>>> import numpy as np
>>> from numpy import linalg as LA
>>> np.set_printoptions(precision=3, suppress=True, linewidth=140, sign=" ")
>>> tidy = lambda a: np.round(a, 3) + 0
>>> rng = np.random.default_rng(15)
>>> idx = rng.integers(0, 2, 5)
>>> A = (idx[:, None] == idx) * 5 + np.eye(5)
>>> A
array([[ 6.,  5.,  5.,  5.,  0.],
       [ 5.,  6.,  5.,  5.,  0.],
       [ 5.,  5.,  6.,  5.,  0.],
       [ 5.,  5.,  5.,  6.,  0.],
       [ 0.,  0.,  0.,  0.,  6.]])
>>> w, V = LA.eigh(A)
>>> vec = np.array([1, -2, 5, -4, 1])
>>> tidy(LA.eigvalsh(A[1:, 1:]))
array([  1.,   1.,   6.,  16.])
>>> np.abs(A).sum(axis=1).max(), tidy(np.abs(w).max())
(np.float64(21.0), np.float64(21.0))
>>> vec @ A @ vec
np.float64(52.0)
>>> (np.sign(V[:, -1].round(6)) == np.sign(V[0, -1].round(6))).astype(int)
array([ 1,  1,  1,  1,  0])
>>> (A != 0).astype(int)
array([[ 1,  1,  1,  1,  0],
       [ 1,  1,  1,  1,  0],
       [ 1,  1,  1,  1,  0],
       [ 1,  1,  1,  1,  0],
       [ 0,  0,  0,  0,  1]])
>>> data = np.array([[3, 3, 3, 3], [3, 6, 6, 6], [3, 6, 9, 9], [3, 6, 9, 12]])
>>> data
array([[  3,   3,   3,   3],
       [  3,   6,   6,   6],
       [  3,   6,   9,   9],
       [  3,   6,   9,  12]])
>>> vec = np.ones(4)
>>> for _ in range(5):
...     vec = data @ vec
...     vec /= LA.norm(vec)
...     print(round(vec @ data @ vec, 3))
... 
24.841
24.872
24.873
24.873
24.873
>>> tidy(LA.eigvalsh(data)[-1])
np.float64(24.873)
>>> tidy(vec)
array([ 0.228,  0.429,  0.577,  0.657])
>>> M = np.load("sample10.npy")
>>> M
array([[-3.,  3.,  2.],
       [ 0.,  1.,  1.],
       [ 0.,  0.,  2.]])
>>> w, V = LA.eig(M)
>>> np.prod(w)
np.float64(-6.0)
>>> w
array([-3.,  1.,  2.])
>>> tidy(np.sort(LA.eigvals(LA.inv(M))))
array([-0.333,  0.5  ,  1.   ])
>>> tidy(np.sort(LA.eigvals(M)))
array([-3.,  1.,  2.])
>>> K = np.load("x.npy")
>>> K
array([[ 1.,  0.,  0.],
       [ 0.,  1.,  0.],
       [ 0.,  0.,  1.]])
>>> vec = np.array([-3, -1, -1])
>>> np.trace(K)
np.float64(3.0)
>>> np.eye(3) - K
array([[ 0.,  0.,  0.],
       [ 0.,  0.,  0.],
       [ 0.,  0.,  0.]])
>>> tidy(LA.eigvalsh(2 * K - np.eye(3)))
array([ 1.,  1.,  1.])
>>> K @ K @ vec
array([-3., -1., -1.])
>>> tidy(np.sort(LA.eigvals(K).real))
array([ 1.,  1.,  1.])
>>> K @ K
array([[ 1.,  0.,  0.],
       [ 0.,  1.,  0.],
       [ 0.,  0.,  1.]])
>>> tidy(LA.det(K))
np.float64(1.0)
>>> (LA.matrix_power((K != 0) + (K.T != 0) + np.eye(3), 3) > 0).astype(int)
array([[ 1,  0,  0],
       [ 0,  1,  0],
       [ 0,  0,  1]])
>>> K.sum(axis=1)
array([ 1.,  1.,  1.])
>>> tidy(np.sort(np.abs(LA.eigvals(K)))[::-1])
array([ 1.,  1.,  1.])
>>> pr = np.eye(3)[1]
>>> for _ in range(5):
...     pr = pr @ K
...     print(pr.round(3))
... 
[ 0.  1.  0.]
[ 0.  1.  0.]
[ 0.  1.  0.]
[ 0.  1.  0.]
[ 0.  1.  0.]
>>> X = np.load("block10.npy")
>>> X
array([[-2, -2, -1],
       [ 0, -3,  1],
       [-2,  2, -1],
       [-2,  3, -2]])
>>> vec = np.array([1, 1, 0])
>>> (X * vec).sum(axis=1)
array([-4, -3,  0,  1])
>>> np.einsum("ij,j->i", X, vec)
array([-4, -3,  0,  1])
>>> (X @ vec).argmax()
np.int64(3)
>>> w1 = np.array([[2, 0, 3, -3, -3, 3], [-3, 2, -1, -3, -1, -3], [1, 2, 1, -2, -2, 3]])
>>> b = np.array([1, 1, 3, 2, 2, 2])
>>> hid = np.maximum(X @ w1 + b, 0)
>>> (hid > 0).astype(int)
array([[ 1,  0,  0,  1,  1,  0],
       [ 1,  0,  1,  1,  1,  1],
       [ 0,  1,  0,  1,  1,  0],
       [ 0,  1,  0,  1,  1,  0]])
>>> (hid > 0).mean(axis=0)
array([ 0.5 ,  0.5 ,  0.25,  1.  ,  1.  ,  0.25])
>>> C = np.array([[-2, 2], [3, -1], [-3, -1], [3, 2], [2, 1], [0, -1]])
>>> hid @ C
array([[ 68,  48],
       [-10,  22],
       [ 37,  13],
       [ 36,  12]])
>>> A2 = np.array([[2, 3], [3, 3]])
>>> C = np.kron(A2, X)
>>> C
array([[-4, -4, -2, -6, -6, -3],
       [ 0, -6,  2,  0, -9,  3],
       [-4,  4, -2, -6,  6, -3],
       [-4,  6, -4, -6,  9, -6],
       [-6, -6, -3, -6, -6, -3],
       [ 0, -9,  3,  0, -9,  3],
       [-6,  6, -3, -6,  6, -3],
       [-6,  9, -6, -6,  9, -6]])
>>> th = np.radians(45)
>>> R = np.eye(6)
>>> R[0, 0] = R[3, 3] = np.cos(th)
>>> R[0, 3], R[3, 0] = -np.sin(th), np.sin(th)
>>> tidy(R)
array([[ 0.707,  0.   ,  0.   , -0.707,  0.   ,  0.   ],
       [ 0.   ,  1.   ,  0.   ,  0.   ,  0.   ,  0.   ],
       [ 0.   ,  0.   ,  1.   ,  0.   ,  0.   ,  0.   ],
       [ 0.707,  0.   ,  0.   ,  0.707,  0.   ,  0.   ],
       [ 0.   ,  0.   ,  0.   ,  0.   ,  1.   ,  0.   ],
       [ 0.   ,  0.   ,  0.   ,  0.   ,  0.   ,  1.   ]])
>>> A2 = C @ R.T
>>> np.allclose(LA.norm(C, axis=1), LA.norm(A2, axis=1))
True
>>> tidy(LA.det(R)), tidy(np.trace(R))
(np.float64(1.0), np.float64(5.414))
>>> tidy(A2)
array([[ 1.414, -4.   , -2.   , -7.071, -6.   , -3.   ],
       [ 0.   , -6.   ,  2.   ,  0.   , -9.   ,  3.   ],
       [ 1.414,  4.   , -2.   , -7.071,  6.   , -3.   ],
       [ 1.414,  6.   , -4.   , -7.071,  9.   , -6.   ],
       [ 0.   , -6.   , -3.   , -8.485, -6.   , -3.   ],
       [ 0.   , -9.   ,  3.   ,  0.   , -9.   ,  3.   ],
       [ 0.   ,  6.   , -3.   , -8.485,  6.   , -3.   ],
       [ 0.   ,  9.   , -6.   , -8.485,  9.   , -6.   ]])
>>> A2 = np.array([[2, 0], [0, 1]])
>>> arr = np.tile(A2, (2, 2))
>>> arr
array([[ 2,  0,  2,  0],
       [ 0,  1,  0,  1],
       [ 2,  0,  2,  0],
       [ 0,  1,  0,  1]])
>>> idx = rng.permutation(3)
>>> idx
array([ 2,  0,  1])
>>> A2 = M[idx][:, idx]
>>> tidy(np.sort(np.abs(LA.eigvals(A2))))
array([ 1.,  2.,  3.])
>>> tidy(LA.det(A2)), tidy(LA.det(M[idx]))
(np.float64(-6.0), np.float64(-6.0))
>>> F = np.loadtxt("a.csv", delimiter=",")
>>> tidy(F)
array([[-0.662,  3.553, -2.549,  2.332],
       [-3.974,  1.483,  2.588, -0.56 ],
       [-2.649, -1.795, -3.418, -1.754],
       [-1.325, -2.637,  0.347,  4.021]])
>>> tidy(LA.svd(F, compute_uv=False))
array([ 5.,  5.,  5.,  5.])
>>> tidy(F @ F.T)
array([[ 25.,   0.,   0.,   0.],
       [  0.,  25.,   0.,   0.],
       [  0.,   0.,  25.,   0.],
       [  0.,   0.,   0.,  25.]])
>>> tidy(F[:, 3] @ F[:, 0])
np.float64(0.0)
>>> np.fft.fft(K[0])
array([ 1.+0.j,  1.+0.j,  1.+0.j])
>>> np.allclose(K @ K.T, K.T @ K)
True
>>> gram = F.T @ F
>>> tidy(gram)
array([[ 25.,   0.,   0.,   0.],
       [  0.,  25.,   0.,   0.],
       [  0.,   0.,  25.,   0.],
       [  0.,   0.,   0.,  25.]])
>>> tidy(LA.svd(F, compute_uv=False) ** 2)
array([ 25.,  25.,  25.,  25.])
>>> hat = np.triu(np.array([[2, -2, 0, -2], [-2, 0, 1, -2], [1, 2, 1, -2], [-1, -2, 0, -1]]), 1) + np.eye(4)
>>> A2 = hat @ F @ LA.inv(hat)
>>> tidy(hat @ F - F @ hat)
array([[ 10.596,   0.983,  -9.423,  -6.241],
       [  0.   ,  -4.468,  -5.596,  -9.601],
       [  2.649,  -0.024,   1.1  , -23.766],
       [  0.   ,  -2.649,   2.637,  -7.229]])
>>> tidy(LA.det(A2))
np.float64(-625.0)
>>> A2 = np.array([[3, 3], [4, 2], [2, 3], [5, 5]])
>>> LA.matrix_rank(F @ A2)
np.int64(2)
>>> tidy(np.einsum("ij->j", F))
array([-8.609,  0.604, -3.032,  4.039])
>>> tidy(A2.T @ F.T)
array([[ 18.787,  -3.609, -30.734,   6.278],
       [  9.132,  -3.988, -30.563,  11.9  ]])
>>> LA.matrix_rank(np.vstack([F, A2.T]))
np.int64(4)
>>> mat = np.load("data.npy")
>>> mat
array([[ 26,   3],
       [  3,   9]])
>>> idx = rng.permutation(4)
>>> A2 = data[:, idx] * rng.choice([-1, 1], 4)
>>> A2
array([[ 3, -3,  3,  3],
       [ 6, -6,  3,  6],
       [ 9, -6,  3,  9],
       [12, -6,  3,  9]])
>>> left, _, Vh = LA.svd(data.T @ A2)
>>> tidy(LA.lstsq(data, A2)[0])
array([[ 0.,  0.,  1.,  0.],
       [ 0., -1.,  0.,  0.],
       [ 0.,  0.,  0.,  1.],
       [ 1.,  0.,  0.,  0.]])
>>> tidy(left @ Vh)
array([[ 0.,  0.,  1.,  0.],
       [ 0., -1.,  0.,  0.],
       [ 0.,  0.,  0.,  1.],
       [ 1.,  0.,  0.,  0.]])
